% ipython --no-banner

In [1]: import numpy as np

In [2]: np.set_printoptions(precision=3, suppress=True, linewidth=120)

In [3]: m1 = np.load("dump.npy")

In [4]: m1
Out[4]: 
array([[0, 0, 1],
       [0, 1, 0],
       [1, 0, 0]])

In [5]: round(float(np.abs(np.linalg.eigvals(m1)).max()), 3)
Out[5]: 1.0

In [6]: (m1 - m1.T) / 2
Out[6]: 
array([[0., 0., 0.],
       [0., 0., 0.],
       [0., 0., 0.]])

In [7]: np.sort(np.abs(np.linalg.eigvals(m1)))
Out[7]: array([1., 1., 1.])

In [8]: np.trace(m1)
Out[8]: np.int64(1)

In [9]: (m1 + m1.T) / 2
Out[9]: 
array([[0., 0., 1.],
       [0., 1., 0.],
       [1., 0., 0.]])

In [10]: w, V = np.linalg.eigh(m1)

In [11]: vec = np.array([-2, -2, 2])

In [12]: V * np.maximum(w, 0) @ V.T
Out[12]: 
array([[0.5, 0. , 0.5],
       [0. , 1. , 0. ],
       [0.5, 0. , 0.5]])

In [13]: np.linalg.eigvalsh(m1[1:, 1:])
Out[13]: array([0., 1.])

In [14]: vec @ m1 @ vec
Out[14]: np.int64(-4)

In [15]: W0 = np.loadtxt("case5.csv", delimiter=",")

In [16]: W0
Out[16]: 
array([[ 3.,  1., -2., -2.],
       [ 2.,  1., -3.,  3.],
       [ 0.,  0.,  2.,  5.],
       [ 0.,  0.,  1., -2.]])

In [17]: rng = np.random.default_rng(2615)

In [18]: z = rng.permutation(4)

In [19]: z
Out[19]: array([2, 0, 1, 3])

In [20]: out = W0[z][:, z]

In [21]: np.allclose(out, W0)
Out[21]: False

In [22]: out
Out[22]: 
array([[ 2.,  0.,  0.,  5.],
       [-2.,  3.,  1., -2.],
       [-3.,  2.,  1.,  3.],
       [ 1.,  0.,  0., -2.]])

In [23]: np.trace(out)
Out[23]: np.float64(4.0)

In [24]: np.diag(out)
Out[24]: array([ 2.,  3.,  1., -2.])

In [25]: J = np.load("arr.npy")

In [26]: J
Out[26]: 
array([[ 2,  0, -2, -1],
       [ 2,  2, -2,  0],
       [ 2,  0, -2, -1]])

In [27]: r = np.linalg.matrix_rank(J)

In [28]: r
Out[28]: np.int64(2)

In [29]: ns = np.linalg.svd(J)[2][r:].T

In [30]: np.linalg.matrix_rank(J.T @ J), np.linalg.matrix_rank(J @ J.T)
Out[30]: (np.int64(2), np.int64(2))

In [31]: ns.shape
Out[31]: (4, 2)

In [32]: ns @ ns.T
Out[32]: 
array([[ 0.545, -0.091,  0.455,  0.182],
       [-0.091,  0.182,  0.091, -0.364],
       [ 0.455,  0.091,  0.545, -0.182],
       [ 0.182, -0.364, -0.182,  0.727]])

In [33]: np.allclose(J @ ns, 0)
Out[33]: True

In [34]: [int(np.linalg.matrix_rank(np.delete(J, i, axis=0))) for i in range(3)]
Out[34]: [2, 1, 2]

In [35]: print([int(np.linalg.matrix_rank(J[:i])) for i in range(1, len(J) + 1)])
[1, 2, 2]

In [36]: feats = np.load("m.npy")

In [37]: feats
Out[37]: 
array([[-0.742, -0.594, -0.311],
       [ 0.212, -0.648,  0.731],
       [-0.636,  0.477,  0.607]])

In [38]: round(float(np.linalg.norm(feats, "nuc")), 3)
Out[38]: 3.0

In [39]: round(np.linalg.norm(feats[0] - feats[1]), 3)
Out[39]: np.float64(1.414)

In [40]: np.linalg.norm(feats, axis=1)
Out[40]: array([1., 1., 1.])

In [41]: round(np.linalg.norm(feats, 1), 3), np.round(np.linalg.norm(feats, np.inf), 3)
Out[41]: (np.float64(1.719), np.float64(1.72))

In [42]: np.round(feats[0] @ feats[1], 3)
Out[42]: np.float64(0.0)

In [43]: print(np.linalg.norm(feats, axis=0))
[1. 1. 1.]

In [44]: round(float(np.linalg.norm(feats[0], 1)), 3), round(np.linalg.norm(feats[0], np.inf), 3)
Out[44]: (1.647, np.float64(0.742))

In [45]: np.round(np.linalg.norm(feats) ** 2 / np.linalg.norm(feats, 2) ** 2, 3)
Out[45]: np.float64(3.0)

In [46]: q = feats.astype(float).copy()

In [47]: for j in range(3):
    ...:     q[:, j] -= q[:, :j] @ (q[:, :j].T @ q[:, j])
    ...:     q[:, j] /= np.linalg.norm(q[:, j])
    ...: 

In [48]: np.round(q.T @ q, 3) + 0
Out[48]: 
array([[1., 0., 0.],
       [0., 1., 0.],
       [0., 0., 1.]])

In [49]: np.round(q.T @ feats, 3) + 0
Out[49]: 
array([[1., 0., 0.],
       [0., 1., 0.],
       [0., 0., 1.]])

In [50]: data = np.load("out7.npy")

In [51]: data
Out[51]: 
array([[-3., -3.,  0.],
       [-3.,  1., -3.],
       [ 0., -3.,  0.]])

In [52]: u = np.array([4, 0, 7])

In [53]: out = data + np.outer(u, np.eye(3)[1])

In [54]: print(np.linalg.matrix_rank(np.linalg.inv(out) - np.linalg.inv(data), tol=1e-8))
1

In [55]: np.linalg.matrix_rank(out - data)
Out[55]: np.int64(1)

In [56]: E = np.loadtxt("layer7.csv", delimiter=",")

In [57]: E
Out[57]: 
array([[ 4.805,  1.013, -2.54 ],
       [ 4.762,  1.066, -2.78 ],
       [-1.854,  3.009,  1.15 ],
       [ 4.56 ,  1.303, -3.216],
       [ 4.397, -0.81 , -5.023],
       [-2.67 ,  5.042,  1.84 ],
       [-2.25 ,  3.174,  2.865],
       [-0.612,  2.731,  2.056],
       [ 5.335,  2.471, -3.672],
       [-1.409,  3.876, -0.421],
       [-2.157,  4.755,  1.601],
       [ 3.875,  2.768, -4.315],
       [ 5.651,  1.156, -3.171],
       [-1.477,  2.313,  1.588],
       [ 4.466,  1.44 , -0.956],
       [ 3.862,  0.567, -3.142],
       [ 0.13 ,  2.87 ,  4.034],
       [-2.264,  3.035,  1.235],
       [-2.727,  3.308,  1.114],
       [ 2.856,  1.59 , -5.052],
       [-1.873,  4.022,  1.75 ],
       [-0.945,  4.164,  1.297],
       [ 5.201,  0.606, -4.866],
       [ 3.906,  0.803, -3.17 ],
       [-1.77 ,  2.646,  2.045],
       [ 4.887, -0.017, -4.053],
       [ 2.965, -0.282, -1.313]])

In [58]: dist = np.linalg.norm(E[:, None] - E[None], axis=-1)

In [59]: (dist + 1e9 * np.eye(27)).round(6).argmin(axis=1)
Out[59]: array([ 1,  0, 17,  1, 25, 10, 24, 13, 12, 21,  5,  8,  1, 24,  0, 23,  7,  2, 17, 11, 10, 20, 25, 15, 13, 22, 15])

In [60]: dist[21].round(6).argsort(kind="stable")[:4]
Out[60]: array([21, 20, 10,  2])

In [61]: dist[:5, :5]
Out[61]: 
array([[0.   , 0.25 , 7.87 , 0.775, 3.107],
       [0.25 , 0.   , 7.937, 0.536, 2.947],
       [7.87 , 7.937, 0.   , 7.944, 9.579],
       [0.775, 0.536, 7.944, 0.   , 2.785],
       [3.107, 2.947, 9.579, 2.785, 0.   ]])

In [62]: np.flatnonzero(dist[21] < dist.mean() / 2)
Out[62]: array([ 2,  5,  6,  7,  9, 10, 13, 17, 18, 20, 21, 24])

In [63]: dist.shape
Out[63]: (27, 27)
